$ python3 -q
>>> import numpy as np
>>> np.set_printoptions(precision=2, suppress=True, linewidth=200)
>>> def tidy(a):
...     return np.round(a, 2) + 0
... 
>>> M = np.load("sample17.npy")
>>> M
array([[ 1.25, -0.34, -0.26, -0.06],
       [-0.34,  1.79,  0.01, -0.23],
       [-0.26,  0.01,  1.64,  0.41],
       [-0.06, -0.23,  0.41,  1.32]])
>>> x = np.ones(4)
>>> for _ in range(5):
...     x = M @ x
...     x /= np.linalg.norm(x)
...     print(round(x @ M @ x, 2))
... 
1.59
1.85
1.96
1.99
2.0
>>> tidy(x)
array([-0.36,  0.24,  0.78,  0.44])
>>> evals, evecs = np.linalg.eig(M)
>>> tidy(M @ evecs[:, 0] - evals[0] * evecs[:, 0])
array([0., 0., 0., 0.])
>>> tidy(np.sort(np.linalg.eigvals(M @ M)))
array([0.98, 1.01, 4.01, 4.02])
>>> arr = np.loadtxt("case10.csv", delimiter=",")
>>> tidy(arr)
array([[-1.01, -0.23, -0.02, -0.04],
       [-0.23, -2.15, -1.07,  0.78],
       [-0.02, -1.07, -1.08, -0.49],
       [-0.04,  0.78, -0.49, -1.76]])
>>> # looks like rank 3
>>> rng = np.random.default_rng(53093)
>>> labels = rng.permutation(4)
>>> labels
array([3, 2, 0, 1])
>>> out = arr[labels][:, labels]
>>> tidy(np.sort(np.abs(np.linalg.eigvals(out))))
array([0., 1., 2., 3.])
>>> tidy(np.diag(out))
array([-1.76, -1.08, -1.01, -2.15])
>>> np.allclose(out, arr)
False
>>> evals, evecs = np.linalg.eigh(arr)
>>> x = np.array([0, 2, 2, 1])
>>> tidy(evecs * np.abs(evals) @ evecs.T)
array([[ 1.01,  0.23,  0.02,  0.04],
       [ 0.23,  2.15,  1.07, -0.78],
       [ 0.02,  1.07,  1.08,  0.49],
       [ 0.04, -0.78,  0.49,  1.76]])
>>> (np.sign(evecs[:, -1].round(6)) == np.sign(evecs[0, -1].round(6))).astype(int)
array([1, 0, 1, 0])
>>> tidy(np.linalg.det(arr.T))
np.float64(0.0)
>>> np.einsum("ii->", arr)
np.float64(-6.0)
>>> C2 = arr.T @ arr
>>> np.trace(C2), (arr ** 2).sum()
(np.float64(14.0), np.float64(14.0))
>>> tidy(np.linalg.svd(arr, compute_uv=False) ** 2)
array([9., 4., 1., 0.])
>>> (arr @ arr.T).shape
(4, 4)
>>> out = np.array([[3, 5], [-3, 5]])
>>> E = np.tile(out, (2, 2))
>>> E
array([[ 3,  5,  3,  5],
       [-3,  5, -3,  5],
       [ 3,  5,  3,  5],
       [-3,  5, -3,  5]])
>>> r = np.linalg.matrix_rank(E)
>>> r
np.int64(2)
>>> N = np.linalg.svd(E)[2][r:].T
>>> [int(np.linalg.matrix_rank(np.delete(E, i, axis=0))) for i in range(4)]
[2, 2, 2, 2]
>>> np.linalg.matrix_rank(E.T @ E), np.linalg.matrix_rank(E @ E.T)
(np.int64(2), np.int64(2))
>>> np.allclose(E @ N, 0)
True
>>> [int(np.linalg.matrix_rank(E[:i])) for i in range(1, len(E) + 1)]
[1, 2, 2, 2]
>>> out = E + rng.integers(-2, 3, (4, 2)) @ rng.integers(-2, 3, (2, 4))
>>> out
array([[ 1,  3,  2,  5],
       [-7,  1, -1,  3],
       [ 1,  3,  8,  2],
       [-1,  7,  0,  4]])
>>> out - E
array([[-2, -2, -1,  0],
       [-4, -4,  2, -2],
       [-2, -2,  5, -3],
       [ 2,  2,  3, -1]])
>>> np.linalg.matrix_rank(out - E, tol=1e-8)
np.int64(2)
>>> np.abs(out - E).sum(axis=1)
array([ 5, 12, 12,  8])
